% python3 -q
>>> import numpy as np
>>> np.set_printoptions(suppress=True, linewidth=160)
>>> Q, _ = np.linalg.qr(np.array([[-0.1], [1.1], [-0.8], [1.2]]))
>>> E = Q @ Q.T
>>> E.round(1) + 0
array([[ 0. ,  0. ,  0. ,  0. ],
       [ 0. ,  0.4, -0.3,  0.4],
       [ 0. , -0.3,  0.2, -0.3],
       [ 0. ,  0.4, -0.3,  0.4]])
>>> rk = np.linalg.matrix_rank(E)
>>> rk
np.int64(1)
>>> null = np.linalg.svd(E)[2][rk:].T
>>> np.round(null @ null.T, 1) + 0
array([[ 1. ,  0. ,  0. ,  0. ],
       [ 0. ,  0.6,  0.3, -0.4],
       [ 0. ,  0.3,  0.8,  0.3],
       [ 0. , -0.4,  0.3,  0.6]])
>>> [int(np.linalg.matrix_rank(np.delete(E, i, axis=0))) for i in range(4)]
[1, 1, 1, 1]
>>> np.round(E @ null, 1) + 0
array([[0., 0., 0.],
       [0., 0., 0.],
       [0., 0., 0.],
       [0., 0., 0.]])
>>> np.linalg.matrix_rank(E.T @ E), np.linalg.matrix_rank(E @ E.T)
(np.int64(1), np.int64(1))
>>> [int(np.linalg.matrix_rank(E[:i])) for i in range(1, len(E) + 1)]
[1, 1, 1, 1]
>>> np.linalg.cond(E) > 100
np.True_
>>> round(float(np.linalg.norm(E, 2) / np.linalg.norm(E)), 1)
1.0
>>> [round(float(x), 1) for x in np.linalg.svd(E, compute_uv=False)[:3]]
[1.0, 0.0, 0.0]
>>> np.linalg.matrix_rank(E, rtol=0.1)
np.int64(1)
>>> rng = np.random.default_rng(4763)
>>> z = rng.permutation(4)
>>> z
array([3, 2, 0, 1])
>>> B = E[z][:, z]
>>> round(float(np.linalg.det(B)), 1), np.round(np.linalg.det(E[z]), 1)
(-0.0, np.float64(0.0))
>>> np.round(np.sort(np.abs(np.linalg.eigvals(B))), 1) + 0
array([0., 0., 0., 1.])
>>> np.allclose(B, E)
False
>>> evals, V = np.linalg.eigh(E)
>>> x0 = np.array([-2, -1, -1, 1])
>>> np.round(V * np.maximum(evals, 0) @ V.T, 1) + 0
array([[ 0. ,  0. ,  0. ,  0. ],
       [ 0. ,  0.4, -0.3,  0.4],
       [ 0. , -0.3,  0.2, -0.3],
       [ 0. ,  0.4, -0.3,  0.4]])
>>> round(np.abs(E).sum(axis=1).max(), 1), round(np.abs(evals).max(), 1)
(np.float64(1.2), np.float64(1.0))
>>> np.round(np.linalg.eigvalsh(E[1:, 1:]), 1) + 0
array([0., 0., 1.])
>>> X = np.load("case7.npy")
>>> X
array([[0, 3, 3, 3, 0],
       [1, 2, 2, 1, 0],
       [1, 2, 2, 1, 0],
       [2, 0, 1, 2, 2]])
>>> np.round(np.linalg.norm(X[3] - X[1]), 1)
np.float64(3.3)
>>> round(np.linalg.norm(X) ** 2 / np.linalg.norm(X, 2) ** 2, 1)
np.float64(1.2)
>>> np.round(np.linalg.norm(X, "nuc"), 1)
np.float64(11.4)
>>> np.linalg.norm(X, axis=1).argmax()
np.int64(0)
>>> np.round(np.linalg.norm(X, axis=0), 1)
array([2.4, 4.1, 4.2, 3.9, 2. ])
>>> round(np.linalg.norm(X, 1), 1), np.round(np.linalg.norm(X, np.inf), 1)
(np.float64(8.0), np.float64(9.0))
